$ python3 -q
>>> import numpy as np
>>> np.set_printoptions(precision=2, suppress=True, linewidth=160, floatmode="fixed")
>>> F = np.load("layer2.npy")
>>> F
array([[ 0.44,  0.33,  0.84],
       [-0.88,  0.33,  0.34],
       [ 0.17,  0.88, -0.44]])
>>> np.round(F.T @ F, 2) + 0
array([[1.00, 0.00, 0.00],
       [0.00, 1.00, 0.00],
       [0.00, 0.00, 1.00]])
>>> mat = np.loadtxt("a.csv", delimiter=",")
>>> mat
array([[-14.16,   0.14,  -1.42,  13.37,   4.33],
       [  1.36, -15.76,  -5.83,   4.83,   9.61],
       [-13.05,  -4.51,  13.43,  -5.40,  -0.07],
       [ -0.76,   1.34,  18.84,   6.51,   0.54],
       [  0.67,  17.12,  -1.38, -10.20,  -0.52],
       [-16.22,  -3.58,   9.06,  -6.44,  -0.74],
       [ -8.51,  -5.99,   7.11,   0.92,  15.50],
       [ 17.85,  -1.30,  -4.39,   7.39,  -2.44],
       [ 10.98,  -2.91,  -5.12,   7.92, -13.49],
       [ -1.05,  -7.39,  12.89, -13.34,   0.60],
       [ -1.30, -11.18,   8.81, -11.38,   8.14],
       [-15.02,   0.11,  -1.01,  -6.78,  11.28],
       [  7.69,  -7.28,   6.52,   2.34,  15.49],
       [ 14.59,  -1.90,  -4.65,  -8.98,   9.02],
       [  1.96,  18.21,   2.17,  -7.70,  -0.71],
       [  6.76,  17.93,  -3.33,   3.92,   2.52],
       [  2.82,   6.87,  11.31,  14.47,  -2.72],
       [ 11.42, -14.34,   5.59,   5.26,  -2.22],
       [  7.03,   3.89,  10.59,  10.09, -11.02],
       [  7.33,   6.08, -11.08, -12.03,  -6.46],
       [  8.38,   7.67,  11.89,   9.67,   6.01],
       [-10.54,   5.01,  -5.17,  -6.69,  13.87],
       [ -0.89,   2.16, -15.90,  10.78,   5.05],
       [  2.65,   8.59,  -0.34,  -2.99, -17.61],
       [ -0.73, -16.83,  -4.11,  -2.93,  -9.53]])
>>> O, evecs = np.linalg.qr(F[:, :1])[0], np.linalg.qr(F[:, 1:])[0]
>>> sv = np.linalg.svd(O.T @ evecs, compute_uv=False)
>>> round(np.linalg.norm(O @ O.T - evecs @ evecs.T, 2), 2)
np.float64(1.0)
>>> sv.round(2) + 0
array([0.00])
>>> np.degrees(np.arccos(sv.clip(0, 1)))
array([90.00])
>>> (sv > 0.9).sum()
np.int64(0)
>>> x0 = np.array([-2, 2, -1, -3, 0])
>>> y = mat @ x0
>>> np.round(np.linalg.lstsq(mat, y)[0], 2) + 0
array([-2.00,  2.00, -1.00, -3.00,  0.00])
>>> np.round(np.linalg.pinv(mat) @ mat, 2) + 0
array([[1.00, 0.00, 0.00, 0.00, 0.00],
       [0.00, 1.00, 0.00, 0.00, 0.00],
       [0.00, 0.00, 1.00, 0.00, 0.00],
       [0.00, 0.00, 0.00, 1.00, 0.00],
       [0.00, 0.00, 0.00, 0.00, 1.00]])
>>> rng = np.random.default_rng(63)
>>> y = y + 0.1 * rng.normal(size=25)
>>> y
array([-10.02, -42.67,  19.68, -34.18,  65.00,  35.65,  -4.69, -56.06, -46.30,  14.69,   5.66,  51.74, -43.54,  -1.59,  53.40,  13.90, -46.50, -72.93, -47.13,
        44.68, -42.15,  56.37, -10.37,  21.21, -19.26])
>>> b, *_ = np.linalg.lstsq(mat, y)
>>> round(np.linalg.norm(y - mat @ b), 2)
np.float64(0.55)
>>> np.round(mat.T @ (y - mat @ b), 2) + 0
array([0.00, 0.00, 0.00, 0.00, 0.00])
>>> [round(float(np.linalg.norm(np.linalg.solve(mat.T @ mat + lam * np.eye(5), mat.T @ y))), 2) for lam in (0, 1, 10, 100)]
[4.24, 4.24, 4.22, 4.06]
>>> Y = F / np.sqrt((F ** 2).mean(axis=1, keepdims=True))
>>> Y[2]
array([ 0.29,  1.53, -0.75])
>>> F - F.mean(axis=1, keepdims=True)
array([[-0.09, -0.21,  0.30],
       [-0.81,  0.40,  0.41],
       [-0.04,  0.68, -0.64]])
>>> np.linalg.norm(Y, axis=1)
array([1.73, 1.73, 1.73])
>>> np.linalg.matrix_rank(Y) == np.linalg.matrix_rank(F)
np.True_
>>> C = np.array([[0.5, 0.9, 0.3, 1.4]])
>>> arr = np.array([[0],
...     [0],
...     [0],
...     [3],
...     [1],
...     [0],
...     [2],
...     [0],
...     [0],
...     [3],
...     [0],
...     [2],
...     [3],
...     [3],
...     [2],
...     [1],
...     [2],
...     [0],
...     [3],
...     [1],
...     [0],
...     [1],
...     [2],
...     [0],
...     [0],
...     [0],
...     [3],
...     [0],
...     [3],
...     [3],
...     [1]]) @ C + 0.02 * rng.normal(size=(31, 4))
>>> arr.round(2) + 0
array([[ 0.02, -0.01,  0.04,  0.02],
       [ 0.01,  0.02,  0.00, -0.03],
       [-0.01, -0.01,  0.02, -0.02],
       [ 1.51,  2.71,  0.87,  4.19],
       [ 0.50,  0.93,  0.29,  1.41],
       [ 0.01, -0.02,  0.02,  0.01],
       [ 0.99,  1.81,  0.61,  2.79],
       [-0.03,  0.00,  0.01,  0.01],
       [ 0.02,  0.03,  0.01,  0.00],
       [ 1.49,  2.73,  0.89,  4.19],
       [ 0.01, -0.02,  0.06,  0.03],
       [ 1.00,  1.78,  0.59,  2.80],
       [ 1.48,  2.72,  0.93,  4.17],
       [ 1.50,  2.72,  0.87,  4.22],
       [ 0.99,  1.74,  0.59,  2.77],
       [ 0.51,  0.90,  0.27,  1.39],
       [ 1.03,  1.79,  0.60,  2.83],
       [ 0.02,  0.00,  0.00, -0.01],
       [ 1.48,  2.73,  0.92,  4.18],
       [ 0.49,  0.87,  0.28,  1.44],
       [ 0.01,  0.03, -0.03,  0.00],
       [ 0.45,  0.89,  0.31,  1.37],
       [ 1.01,  1.79,  0.58,  2.82],
       [ 0.00,  0.02, -0.02, -0.02],
       [-0.03, -0.01,  0.02,  0.00],
       [ 0.02, -0.03,  0.02,  0.03],
       [ 1.50,  2.71,  0.89,  4.18],
       [ 0.00, -0.05,  0.01,  0.01],
       [ 1.51,  2.72,  0.89,  4.18],
       [ 1.48,  2.73,  0.92,  4.20],
       [ 0.51,  0.90,  0.32,  1.40]])
>>> z = arr[:, 1] > np.median(arr[:, 1])
>>> r0 = arr[z].mean(axis=0) - arr[~z].mean(axis=0)
>>> np.round((((arr - arr.mean(axis=0)) @ r0 > 0) == z).mean(), 2)
np.float64(0.94)
>>> np.argsort(-np.abs(r0).round(6), kind="stable")
array([3, 1, 0, 2])
>>> ((arr - arr.mean(axis=0)) @ r0 > 0).astype(int)
array([0, 0, 0, 1, 0, 0, 1, 0, 0, 1, 0, 1, 1, 1, 1, 0, 1, 0, 1, 0, 0, 0, 1, 0, 0, 0, 1, 0, 1, 1, 0])
>>> r0
array([1.10, 2.00, 0.65, 3.09])
>>> cen = arr - arr.mean(axis=0)
>>> Uu, sv, VT = np.linalg.svd(cen, full_matrices=False)
>>> sv
array([12.19,  0.13,  0.12,  0.08])
>>> np.abs(Uu[:, 0]).argmax()
np.int64(13)
>>> np.linalg.matrix_rank(cen)
np.int64(4)
>>> np.abs(VT[0]).argmax()
np.int64(3)
>>> VT[0] * np.sign(VT[0, np.abs(VT[0]).argmax()])
array([0.28, 0.51, 0.17, 0.79])
